>>> import numpy as np
>>> np.set_printoptions(precision=2, suppress=True, linewidth=140, sign=" ")
>>> F = np.load("a.npy")
>>> print(F)
[[ 0.78 -0.43  0.01  1.11  0.28]
 [-0.43  0.73 -0.31 -0.17  0.06]
 [ 0.01 -0.31  0.43 -0.19  0.34]
 [ 1.11 -0.17 -0.19  2.01  0.71]
 [ 0.28  0.06  0.34  0.71  1.05]]
>>> U, s, Vt = np.linalg.svd(F)
>>> print(np.argmax(s[:-1] / (s[1:] + 1e-6)) + 1)
3
>>> M2 = U[:, :3] @ np.diag(s[:3]) @ Vt[:3]
>>> round(float(np.abs(F - M2).max()), 2)
0.0
>>> np.round(np.linalg.norm(F - M2, 2), 2), round(float(s[3]), 2)
(np.float64(0.0), 0.0)
>>> print(np.linalg.matrix_rank(M2))
3
>>> vals, V = np.linalg.eigh(F)
>>> vec = np.array([4, -1, 4, -1, -5])
>>> round(np.abs(F).sum(axis=1).max(), 2), round(float(np.abs(vals).max()), 2)
(np.float64(4.18), 3.0)
>>> print(round(float(vec @ F @ vec), 2))
29.9
>>> M2 = F / np.linalg.norm(F, axis=1, keepdims=True)
>>> G = M2 @ M2.T
>>> np.round(np.degrees(np.arccos(np.clip(G[1, 0], -1, 1))), 2)
np.float64(127.92)
>>> np.argwhere(np.triu(np.abs(G) > 0.95, 1))
array([[ 0,  3]])
>>> (G - 2 * np.eye(5)).round(6).argmax(axis=1)
array([ 3,  4,  4,  0,  3])
>>> (np.abs(G) > 0.9).astype(int)
array([[ 1,  0,  0,  1,  0],
       [ 0,  1,  0,  0,  0],
       [ 0,  0,  1,  0,  0],
       [ 1,  0,  0,  1,  0],
       [ 0,  0,  0,  0,  1]])
>>> E = np.load("dump.npy")
>>> E
array([[ 0, -2, -2,  0],
       [ 2,  0,  0,  1],
       [ 2,  0,  0,  3],
       [ 0, -1, -3,  0]])
>>> U, s, Vt = np.linalg.svd(E, full_matrices=False)
>>> np.sqrt((s ** 2).sum()), round(np.linalg.norm(E), 2)
(np.float64(6.0), np.float64(6.0))
>>> np.round(U.T @ E @ Vt.T, 2) + 0
array([[ 4.13,  0.  ,  0.  ,  0.  ],
       [ 0.  ,  4.13,  0.  ,  0.  ],
       [ 0.  ,  0.  ,  0.97,  0.  ],
       [ 0.  ,  0.  ,  0.  ,  0.97]])
>>> s
array([ 4.13,  4.13,  0.97,  0.97])
>>> np.round(Vt @ Vt.T, 2) + 0
array([[ 1.,  0.,  0.,  0.],
       [ 0.,  1.,  0.,  0.],
       [ 0.,  0.,  1.,  0.],
       [ 0.,  0.,  0.,  1.]])
>>> np.round(U.T @ U, 2) + 0
array([[ 1.,  0.,  0.,  0.],
       [ 0.,  1.,  0.,  0.],
       [ 0.,  0.,  1.,  0.],
       [ 0.,  0.,  0.,  1.]])
